$ python -q
>>> import numpy as np
>>> np.set_printoptions(precision=4, suppress=True, linewidth=160)
>>> rd = lambda a: np.round(a, 4) + 0
>>> feats = np.array([[1, 3, -1], [1, -9, 3], [-8, 2, 2]])
>>> print(feats)
[[ 1  3 -1]
 [ 1 -9  3]
 [-8  2  2]]
>>> w, evecs = np.linalg.eig(feats)
>>> print(rd(np.sort(np.linalg.eigvals(feats @ feats))))
[  0.7969  11.985  107.2181]
>>> print(rd(np.prod(w)))
-32.0
>>> print(rd(w))
[  3.4619   0.8927 -10.3546]
>>> print(rd(np.sort(np.linalg.eigvals(feats.T))))
[-10.3546   0.8927   3.4619]
>>> Uu, sig, vt = np.linalg.svd(feats)
>>> print(rd(sig))
[10.4472  8.0443  0.3808]
>>> Y = Uu[:, :2] @ np.diag(sig[:2]) @ vt[:2]
>>> print(rd(np.linalg.norm(feats - Y, 2)), rd(sig[2]))
0.3808 0.3808
>>> print(rd(np.abs(feats - Y).max()))
0.3197
>>> print(np.linalg.matrix_rank(Y))
2
>>> Y = np.linalg.inv(feats)
>>> print(Y)
[[ 0.75    0.25   -0.    ]
 [ 0.8125  0.1875  0.125 ]
 [ 2.1875  0.8125  0.375 ]]
>>> print(rd(np.linalg.cond(feats)))
27.4372
>>> print(rd(np.linalg.det(feats) * np.linalg.det(Y)))
1.0
>>> print(rd(np.linalg.norm(Y, 2) / np.linalg.norm(Y)))
0.9982
>>> print(round(np.log10(np.linalg.cond(Y))))
1
>>> print(np.argsort(-np.linalg.norm(Y, axis=0).round(6), kind="stable")[:3])
[0 1 2]
>>> A = np.load("sample11.npy")
>>> print(A)
[[1.   0.7  0.49]
 [0.7  1.   0.7 ]
 [0.49 0.7  1.  ]]
>>> q, evecs = np.linalg.qr(A[:, :1])[0], np.linalg.qr(A[:, 1:])[0]
>>> sig = np.linalg.svd(q.T @ evecs, compute_uv=False)
>>> print((sig > 0.9).sum())
1
>>> print(rd(np.degrees(np.arccos(sig.clip(0, 1)))))
[18.5205]
>>> print(rd(sig))
[0.9482]
>>> print(rd(np.linalg.norm(q @ q.T - evecs @ evecs.T, 2)))
1.0
>>> W0 = np.load("test15.npy")
>>> print(W0)
[[ 2 -2  1]
 [ 4 -1  1]
 [ 6  0  3]
 [ 8  0  2]
 [ 7 -1  1]
 [ 5 -1  2]
 [ 7  0  2]
 [ 6 -2  1]
 [ 6 -2 -1]
 [ 8  0  0]
 [ 6  2 -1]
 [ 4  0  0]
 [ 5  1  2]
 [ 5  2  2]
 [ 3  1  2]
 [ 3  0  2]
 [ 4  2  1]
 [ 4  3  2]
 [ 2  3  0]
 [ 1  5  0]
 [ 2  7 -1]]
>>> Y = W0 / np.sqrt((W0 ** 2).mean(axis=1, keepdims=True))
>>> print(rd(W0 - W0.mean(axis=1, keepdims=True)))
[[ 1.6667 -2.3333  0.6667]
 [ 2.6667 -2.3333 -0.3333]
 [ 3.     -3.      0.    ]
 [ 4.6667 -3.3333 -1.3333]
 [ 4.6667 -3.3333 -1.3333]
 [ 3.     -3.      0.    ]
 [ 4.     -3.     -1.    ]
 [ 4.3333 -3.6667 -0.6667]
 [ 5.     -3.     -2.    ]
 [ 5.3333 -2.6667 -2.6667]
 [ 3.6667 -0.3333 -3.3333]
 [ 2.6667 -1.3333 -1.3333]
 [ 2.3333 -1.6667 -0.6667]
 [ 2.     -1.     -1.    ]
 [ 1.     -1.      0.    ]
 [ 1.3333 -1.6667  0.3333]
 [ 1.6667 -0.3333 -1.3333]
 [ 1.      0.     -1.    ]
 [ 0.3333  1.3333 -1.6667]
 [-1.      3.     -2.    ]
 [-0.6667  4.3333 -3.6667]]
>>> print(rd(Y[7]))
[ 1.623  -0.541   0.2705]
>>> print(rd(np.linalg.norm(Y, axis=1)))
[1.7321 1.7321 1.7321 1.7321 1.7321 1.7321 1.7321 1.7321 1.7321 1.7321 1.7321 1.7321 1.7321 1.7321 1.7321 1.7321 1.7321 1.7321 1.7321 1.7321 1.7321]
>>> print(np.linalg.matrix_rank(W0 - W0.mean(axis=1, keepdims=True)))
2
>>> print(np.linalg.matrix_rank(Y) == np.linalg.matrix_rank(W0))
True
